>>> import numpy as np
>>> np.set_printoptions(precision=2, suppress=True, linewidth=200)
>>> def rnd(a):
...     return np.round(a, 2) + 0
... 
>>> M = np.array([[7, 2, 2, 3, 7, 1, 7, 9, 2],
...     [3, 2, 7, 1, 3, 2, 2, 6, 7],
...     [3, 2, 7, 1, 3, 2, 2, 6, 7]])
>>> print(rnd(np.trace(np.linalg.pinv(M) @ M)))
2.0
>>> print(np.linalg.lstsq(M[:-1].T, M[-1])[2])
2
>>> Uu, sig, Vh = np.linalg.svd(M, full_matrices=False)
>>> print(rnd(np.sqrt((sig ** 2).sum())), rnd(np.linalg.norm(M)))
24.08 24.08
>>> print((sig > 1e-8).sum())
2
>>> print(np.allclose(Uu * sig @ Vh, M))
True
>>> print(Uu.shape, sig.shape, Vh.shape)
(3, 3) (3,) (3, 9)
>>> print(rnd(sig / sig[0]))
[1.  0.4 0. ]
>>> print(rnd(Uu.T @ Uu))
[[1. 0. 0.]
 [0. 1. 0.]
 [0. 0. 1.]]
>>> th = np.radians(180)
>>> r_ = np.eye(9)
>>> r_[8, 8] = r_[5, 5] = np.cos(th)
>>> r_[8, 5], r_[5, 8] = -np.sin(th), np.sin(th)
>>> print(rnd(r_))
[[ 1.  0.  0.  0.  0.  0.  0.  0.  0.]
 [ 0.  1.  0.  0.  0.  0.  0.  0.  0.]
 [ 0.  0.  1.  0.  0.  0.  0.  0.  0.]
 [ 0.  0.  0.  1.  0.  0.  0.  0.  0.]
 [ 0.  0.  0.  0.  1.  0.  0.  0.  0.]
 [ 0.  0.  0.  0.  0. -1.  0.  0.  0.]
 [ 0.  0.  0.  0.  0.  0.  1.  0.  0.]
 [ 0.  0.  0.  0.  0.  0.  0.  1.  0.]
 [ 0.  0.  0.  0.  0.  0.  0.  0. -1.]]
>>> A2 = M @ r_.T
>>> print(np.allclose(np.linalg.norm(M, axis=1), np.linalg.norm(A2, axis=1)))
True
>>> rk = np.linalg.matrix_rank(M)
>>> print(rk)
2
>>> null = np.linalg.svd(M)[2][rk:].T
>>> print(np.allclose(M @ null, 0))
True
>>> print(rnd(M @ null))
[[0. 0. 0. 0. 0. 0. 0.]
 [0. 0. 0. 0. 0. 0. 0.]
 [0. 0. 0. 0. 0. 0. 0.]]
>>> J = np.load("test12.npy")
>>> print(J)
[[0 0 1]
 [0 1 0]
 [1 0 0]]
>>> x0 = np.array([-3, -2, 5])
>>> print(rnd(np.linalg.det(J)))
-1.0
>>> print(rnd(np.linalg.norm(x0)), rnd(np.linalg.norm(J @ x0)))
6.16 6.16
>>> print(J.T @ (J @ x0))
[-3 -2  5]
>>> print(rnd(np.sort(np.abs(np.degrees(np.angle(np.linalg.eigvals(J)))))))
[  0.   0. 180.]
>>> ev, vecs = np.linalg.eigh(J)
>>> x0 = np.array([4, -2, -1])
>>> print(rnd(vecs * np.abs(ev) @ vecs.T))
[[1. 0. 0.]
 [0. 1. 0.]
 [0. 0. 1.]]
>>> print(rnd(np.linalg.eigvalsh(J[1:, 1:])))
[0. 1.]
>>> print(rnd(np.linalg.norm(J, axis=0)))
[1. 1. 1.]
>>> print(J.T @ J)
[[1 0 0]
 [0 1 0]
 [0 0 1]]
>>> print(J[:, 0] @ J[:, 2])
0
>>> u = np.array([5, 0, 5])
>>> A2 = J + np.outer(u, np.eye(3)[1])
>>> print(rnd(np.linalg.det(A2) / np.linalg.det(J)), rnd(1 + np.linalg.solve(J, u)[1]))
1.0 1.0
>>> W = np.array([[1, 2, -2, 0], [-1, 3, 2, -1], [-3, -1, 1, 3]])
>>> b = np.array([2, 1, 0, 0])
>>> H = np.maximum(J @ W + b, 0)
>>> print(np.linalg.matrix_rank(H))
3
>>> print((H > 0).astype(int))
[[0 0 1 1]
 [1 1 1 0]
 [1 1 0 0]]
>>> print(rnd((H > 0).mean(axis=0)))
[0.67 0.67 0.67 0.33]
>>> basis = np.array([[-3, -6], [5, -3], [6, 6], [4, -9]])
>>> print(W @ basis)
[[ -5 -24]
 [ 26  18]
 [ 22   0]]
>>> print(H @ basis)
[[ 18 -21]
 [ 29  -6]
 [  6 -27]]
>>> print((H @ basis).round(6).argmax(axis=1))
[0 0 0]
>>> W0 = np.load("run12.npy")
>>> print(W0)
[[ 2. -3.  0.  0.  0.  0.  0.  0.  0.]
 [-3.  0. -3.  0.  0.  0.  0.  0.  0.]
 [ 0. -3. -2. -3.  0.  0.  0.  0.  0.]
 [ 0.  0. -3.  0. -3.  0.  0.  0.  0.]
 [ 0.  0.  0. -3.  2. -3.  0.  0.  0.]
 [ 0.  0.  0.  0. -3. -2. -3.  0.  0.]
 [ 0.  0.  0.  0.  0. -3.  0. -3.  0.]
 [ 0.  0.  0.  0.  0.  0. -3. -1. -3.]
 [ 0.  0.  0.  0.  0.  0.  0. -3.  1.]]
>>> A2 = W0[0, 0] * W0[1:] - np.outer(W0[1:, 0], W0[0])
>>> print(A2)
[[ 0. -9. -6.  0.  0.  0.  0.  0.  0.]
 [ 0. -6. -4. -6.  0.  0.  0.  0.  0.]
 [ 0.  0. -6.  0. -6.  0.  0.  0.  0.]
 [ 0.  0.  0. -6.  4. -6.  0.  0.  0.]
 [ 0.  0.  0.  0. -6. -4. -6.  0.  0.]
 [ 0.  0.  0.  0.  0. -6.  0. -6.  0.]
 [ 0.  0.  0.  0.  0.  0. -6. -2. -6.]
 [ 0.  0.  0.  0.  0.  0.  0. -6.  2.]]
>>> print(np.linalg.matrix_rank(A2), np.linalg.matrix_rank(W0))
8 9
>>> Uu, sig = np.linalg.svd(W0)
Traceback (most recent call last):
  File "<python-input-57>", line 1, in <module>
    Uu, sig = np.linalg.svd(W0)
    ^^^^^^^
ValueError: too many values to unpack (expected 2)
>>> Uu, sig, Vh = np.linalg.svd(W0, full_matrices=False)
>>> print(rnd(Uu.T @ W0 @ Vh.T))
[[6.21 0.   0.   0.   0.   0.   0.   0.   0.  ]
 [0.   5.82 0.   0.   0.   0.   0.   0.   0.  ]
 [0.   0.   5.57 0.   0.   0.   0.   0.   0.  ]
 [0.   0.   0.   4.75 0.   0.   0.   0.   0.  ]
 [0.   0.   0.   0.   4.12 0.   0.   0.   0.  ]
 [0.   0.   0.   0.   0.   3.52 0.   0.   0.  ]
 [0.   0.   0.   0.   0.   0.   1.81 0.   0.  ]
 [0.   0.   0.   0.   0.   0.   0.   1.75 0.  ]
 [0.   0.   0.   0.   0.   0.   0.   0.   0.55]]
>>> print(rnd(sig))
[6.21 5.82 5.57 4.75 4.12 3.52 1.81 1.75 0.55]
>>> print(Uu.shape, sig.shape, Vh.shape)
(9, 9) (9,) (9, 9)
>>> feats = np.array([[0, 2, 15, -5], [-2, 0, 9, 6], [-15, -9, 0, -3], [5, -6, 3, 0]])
>>> print(feats)
[[  0   2  15  -5]
 [ -2   0   9   6]
 [-15  -9   0  -3]
 [  5  -6   3   0]]
>>> print(rnd(np.linalg.eigvals(feats).sum().real))
0.0
>>> print(rnd(np.poly(feats)))
[    1.     0.   380.     0. 19881.]
>>> print(rnd(np.linalg.det(feats[::-1])))
19881.0
>>> print(rnd(np.linalg.eigvals(feats)))
[0.+17.81j 0.-17.81j 0. +7.91j 0. -7.91j]
>>> O = feats.astype(float).copy()
>>> for j in range(4):
...     O[:, j] -= O[:, :j] @ (O[:, :j].T @ O[:, j])
...     O[:, j] /= np.linalg.norm(O[:, j])
... 
>>> print(rnd(O.T @ feats))
[[15.94  6.59 -0.19  2.07]
 [ 0.    8.81  1.5   0.38]
 [ 0.    0.   17.68 -1.2 ]
 [ 0.    0.    0.    8.01]]
>>> P = np.triu(np.array([[0, 0, 1, 0], [2, 0, 1, 2], [0, 2, 0, 1], [2, 0, 2, 2]]), 1) + np.eye(4)
>>> A2 = P @ feats @ np.linalg.inv(P)
>>> print(rnd(np.poly(A2)))
[    1.     0.   380.     0. 19881.]
>>> print(np.linalg.matrix_rank(A2))
4
>>> W = np.array([[-3, -2, -2, -1, 2, 2],
...     [-3, -2, 1, -1, 0, -3],
...     [3, -1, 0, 2, 0, -3],
...     [1, 0, 2, 3, -1, 2]])
>>> b = np.array([-8, -9, 0, -3, -2, -7])
>>> H = np.maximum(feats @ W + b, 0)
>>> print(H)
[[26  0  0 10  3  0]
 [31  0 16 35  0  0]
 [61 39 15 12  0  0]
 [ 4  0  0  4  8 12]]
>>> print(np.linalg.matrix_rank(H))
4
>>> basis = np.array([[-3, 0, 0],
...     [0, -2, 2],
...     [-3, 3, 3],
...     [2, 1, -2],
...     [-3, -1, -2],
...     [-2, 1, 3]])
>>> print(W @ basis)
[[  3  -3  -6]
 [ 10   3  -8]
 [  1   1 -15]
 [ -4  12   8]]
>>> blk = np.stack([H, -1 * H, H[::-1]])
>>> print(np.linalg.matrix_rank(blk.reshape(3, -1)))
2
>>> print(np.linalg.matrix_rank(blk))
[4 4 4]
>>> print(blk.shape)
(3, 4, 6)
>>> m1 = np.array([[1, 1, -3, -2], [-7, 9, 8, 6], [-2, 5, 4, 5], [3, -7, -1, -2]])
>>> m1[-1] = m1[0] + 2 * m1[1]
>>> print(m1)
[[  1   1  -3  -2]
 [ -7   9   8   6]
 [ -2   5   4   5]
 [-13  19  13  10]]
>>> Uu, sig, Vh = np.linalg.svd(m1)
>>> vecs = Vh[:(sig > 1e-8).sum()]
>>> rng = np.random.default_rng(95271)
>>> x0 = m1[2] + -3 * m1[1] + rng.integers(2) * np.eye(4)[3]
>>> print(x0)
[ 19. -22. -20. -13.]
>>> print(rnd(np.linalg.norm(x0 - vecs.T @ vecs @ x0)))
0.0
>>> print(np.allclose(vecs.T @ vecs @ x0, x0))
True
>>> print(rnd(np.diag(vecs.T @ vecs)))
[0.67 0.94 0.64 0.76]
>>> print(np.linalg.matrix_rank(np.vstack([m1, x0])))
3
>>> labels = rng.permutation(4)
>>> print(labels)
[1 3 2 0]
>>> A2 = m1[labels][:, labels]
>>> print(A2)
[[  9   6   8  -7]
 [ 19  10  13 -13]
 [  5   5   4  -2]
 [  1  -2  -3   1]]
>>> rk = np.linalg.matrix_rank(A2)
>>> print(rk)
3
>>> null = np.linalg.svd(A2)[2][rk:].T
>>> print(np.linalg.matrix_rank(A2.T @ A2), np.linalg.matrix_rank(A2 @ A2.T))
3 3
>>> print(np.allclose(A2 @ null, 0))
True
>>> print([int(np.linalg.matrix_rank(A2[:i])) for i in range(1, len(A2) + 1)])
[1, 2, 3, 3]
>>> print([int(np.linalg.matrix_rank(np.delete(A2, i, axis=0))) for i in range(4)])
[3, 3, 2, 3]
>>> print(np.einsum("ii->", m1))
24
>>> print(rnd(np.linalg.det(m1.T)))
0.0
>>> print(rnd(np.linalg.eigvals(m1).sum().real))
24.0
>>> print(rnd(np.linalg.det(2 * m1)), rnd(np.linalg.det(m1)))
0.0 0.0
>>> print(rnd(np.linalg.det(m1[::-1])))
0.0
>>> arr = np.loadtxt("mat.csv", delimiter=",")
>>> print(arr)
[[-2.21  1.65 -0.25  8.44  2.07 -0.62]
 [-1.31 -1.78 -0.18 -4.91  1.   -0.25]
 [ 0.8  -0.2   1.2  -5.84  0.41  0.25]
 [-1.13 -0.39  1.09 -5.45 -3.06 -1.59]
 [ 1.05 -2.12  0.   -5.39  1.04  1.01]
 [-1.62  1.96 -1.07  7.    2.24 -1.73]
 [-0.61 -0.56 -1.01 -5.54  0.49 -1.65]
 [ 0.24 -0.5   0.29 -5.83  0.5  -1.88]
 [-0.03  1.4   1.07 -4.14  1.14 -1.5 ]
 [-3.93  0.62  0.48  5.36  1.84  1.07]
 [ 0.22 -2.24 -1.75 -5.03 -0.15 -3.6 ]
 [-3.15  0.66  1.19  7.    0.66 -1.33]
 [-3.94  0.79 -1.58  6.58  3.5   0.07]]
>>> cen = (arr - arr.mean(axis=0)) / arr.std(axis=0)
>>> print(np.argwhere(np.abs(cen) > 2))
[[ 3  4]
 [10  5]]
>>> b = np.linalg.lstsq(np.delete(cen, 5, axis=1), cen[:, 5])[0]
>>> print(np.abs(b).argmax())
4
>>> labels = arr[:, 4] > np.median(arr[:, 4])
>>> u = arr[labels].mean(axis=0) - arr[~labels].mean(axis=0)
>>> print(rnd(u))
[-1.07  1.43 -0.34  6.63  1.99  1.15]
>>> print(rnd(arr.sum(axis=0)))
[-15.62  -0.71  -0.52  -7.75  11.68 -11.75]
>>> print(np.count_nonzero(arr))
77
>>> print(rnd(np.linalg.svd(arr, compute_uv=False)))
[22.61  7.26  5.    4.42  3.73  1.88]
>>> print(np.abs(arr).max())
8.44
>>> print(np.unravel_index(np.abs(arr).argmax(), arr.shape))
(np.int64(0), np.int64(3))
>>> arr[13]
Traceback (most recent call last):
  File "<python-input-128>", line 1, in <module>
    arr[13]
    ~~~^^^^
IndexError: index 13 is out of bounds for axis 0 with size 13
>>> print(rnd(np.linalg.norm(arr, 1)), rnd(np.linalg.norm(arr, np.inf)))
76.51 16.46
>>> print(rnd(np.linalg.norm(arr[11], 1)), rnd(np.linalg.norm(arr[11], np.inf)))
13.99 7.0
>>> print(rnd(np.linalg.norm(arr, 2)))
22.61
>>> print(rnd(np.linalg.norm(arr, "nuc")))
44.91
>>> gram = np.cov(arr, rowvar=False)
>>> print(gram.shape)
(6, 6)
>>> print(rnd(np.polyfit(arr[:, 1], arr[:, 0], 1)))
[-0.65 -1.24]
>>> print(np.argsort(-arr.std(axis=0).round(6), kind="stable"))
[3 0 4 1 5 2]
>>> print(np.argwhere(np.triu(np.abs(np.corrcoef(arr.T)) > 0.8, 1)))
[[0 3]]
>>> print(rnd(np.corrcoef(arr.T)))
[[ 1.   -0.53  0.12 -0.83 -0.44 -0.26]
 [-0.53  1.    0.16  0.73  0.44  0.07]
 [ 0.12  0.16  1.   -0.17 -0.42  0.29]
 [-0.83  0.73 -0.17  1.    0.63  0.2 ]
 [-0.44  0.44 -0.42  0.63  1.    0.39]
 [-0.26  0.07  0.29  0.2   0.39  1.  ]]
>>> A = np.loadtxt("dump.csv", delimiter=",")
>>> print(A)
[[-3.  0.  2.  2. -1. -2. -1.  1.  2.]
 [-3.  0. -1.  0.  1. -1.  0.  0.  1.]
 [ 1.  3.  3. -2.  1. -1.  2. -2.  1.]
 [ 1.  0.  1.  1. -2.  2.  0.  0.  3.]
 [-2.  0. -3. -1. -3. -2. -3.  0.  1.]
 [-2.  2.  2. -3. -2.  2.  3.  2. -2.]
 [-1.  0. -2.  1.  3.  0.  3. -1.  3.]
 [ 1.  2.  2. -3. -1.  3. -1. -2. -2.]
 [ 0. -2. -3.  2. -1. -1.  3. -1. -1.]]
>>> u, g = A[5], A[0]
>>> print(u @ u)
46.0
>>> pr = (u @ g) / (u @ u) * u
>>> print(np.linalg.matrix_rank(np.outer(u, g)))
1
>>> print(rnd(pr))
[ 0.13 -0.13 -0.13  0.2   0.13 -0.13 -0.2  -0.13  0.13]
>>> print(rnd((g - pr) @ u))
0.0
>>> Uu, sig, Vh = np.linalg.svd(A)
>>> print(rnd(sig))
[9.74 7.38 6.32 5.81 4.73 4.18 3.42 2.09 0.2 ]
>>> print(np.argmax(sig[:-1] / (sig[1:] + 1e-6)) + 1)
8
>>> A2 = Uu[:, :8] @ np.diag(sig[:8]) @ Vh[:8]
>>> print(rnd(np.abs(A - A2).max()))
0.11
>>> print(np.linalg.matrix_rank(A, rtol=0.05))
8
>>> print(np.linalg.matrix_rank(A2))
8
>>> O, vecs = np.linalg.qr(A[:, :7])[0], np.linalg.qr(A[:, 7:])[0]
>>> sig = np.linalg.svd(O.T @ vecs, compute_uv=False)
>>> print((sig > 0.9).sum())
1
>>> A2 = np.array([[-2, 0, -2],
...     [3, -1, -1],
...     [2, 1, 3],
...     [-3, -3, -2],
...     [3, -1, 3],
...     [0, 1, 1],
...     [-1, 1, -2],
...     [-1, 2, 1],
...     [1, 3, 3]])
>>> print(np.linalg.matrix_rank(np.vstack([A, A2.T])))
9
>>> print(np.linalg.matrix_rank(A @ A2))
3
>>> print(np.einsum("ij,ij->i", A, A))
[28. 13. 34. 20. 37. 46. 34. 37. 30.]
>>> print(np.einsum("ik,kj->ij", A, A2))
[[  3.   2.  12.]
 [  8.   0.   8.]
 [ 23.   5.   7.]
 [ -6.  11.   4.]
 [ -4.   1.  -5.]
 [ 10.  14.   0.]
 [  5.   2.   5.]
 [ 15.   2.   2.]
 [-24.  -9. -25.]]
>>> gram = A.T @ A
>>> print(np.diag(gram))
[30. 21. 45. 33. 31. 28. 42. 15. 34.]
>>> print(np.trace(gram), (A ** 2).sum())
279.0 279.0
>>> print(np.allclose(gram, gram.T))
True
>>> print(rnd(np.linalg.svd(A, compute_uv=False) ** 2))
[94.94 54.44 39.92 33.81 22.35 17.44 11.69  4.37  0.04]
>>> mat = np.load("w.npy")
>>> print(mat)
[[ 18.35   2.47   1.76   7.36]
 [-14.22   8.13  11.3    2.  ]
 [ -3.04   0.56 -19.1    5.07]
 [  8.87  -5.87  -9.54 -13.99]
 [ -3.78   9.25  17.32  -0.01]
 [  9.45   9.96  14.54  -0.36]
 [ 11.12   3.13 -14.56   7.38]
 [  0.99   4.36  16.25  10.77]
 [ -1.41  16.11  -1.53  11.66]
 [ -1.11 -11.89   9.41  12.99]
 [ -1.61   2.74 -11.61  15.97]
 [ -9.29  16.01  -5.19   5.53]]
>>> A2 = M / np.sqrt((M ** 2).mean(axis=1, keepdims=True))
>>> print(np.linalg.matrix_rank(A2) == np.linalg.matrix_rank(M))
True
>>> print(np.linalg.matrix_rank(M - M.mean(axis=1, keepdims=True)))
2
>>> print(rnd(M - M.mean(axis=1, keepdims=True)))
[[ 2.56 -2.44 -2.44 -1.44  2.56 -3.44  2.56  4.56 -2.44]
 [-0.67 -1.67  3.33 -2.67 -0.67 -1.67 -1.67  2.33  3.33]
 [-0.67 -1.67  3.33 -2.67 -0.67 -1.67 -1.67  2.33  3.33]]
>>> cen = mat - mat.mean(axis=1)
Traceback (most recent call last):
  File "<python-input-173>", line 1, in <module>
    cen = mat - mat.mean(axis=1)
          ~~~~^~~~~~~~~~~~~~~~~~
ValueError: operands could not be broadcast together with shapes (12,4) (12,) 
>>> cen = mat - mat.mean(axis=0)
>>> Uu, sig, Vh = np.linalg.svd(cen, full_matrices=False)
>>> print((np.sign(Uu[:, 0]) == np.sign(Uu[0, 0])).astype(int))
[1 0 1 1 0 0 1 0 0 0 1 1]
>>> print(np.abs(Vh[0]).argmax())
2
>>> print(rnd(Vh[0] * np.sign(Vh[0, np.abs(Vh[0]).argmax()])))
[-0.23  0.2   0.95  0.01]
>>> print(np.abs(Uu[:, 0]).argmax())
2
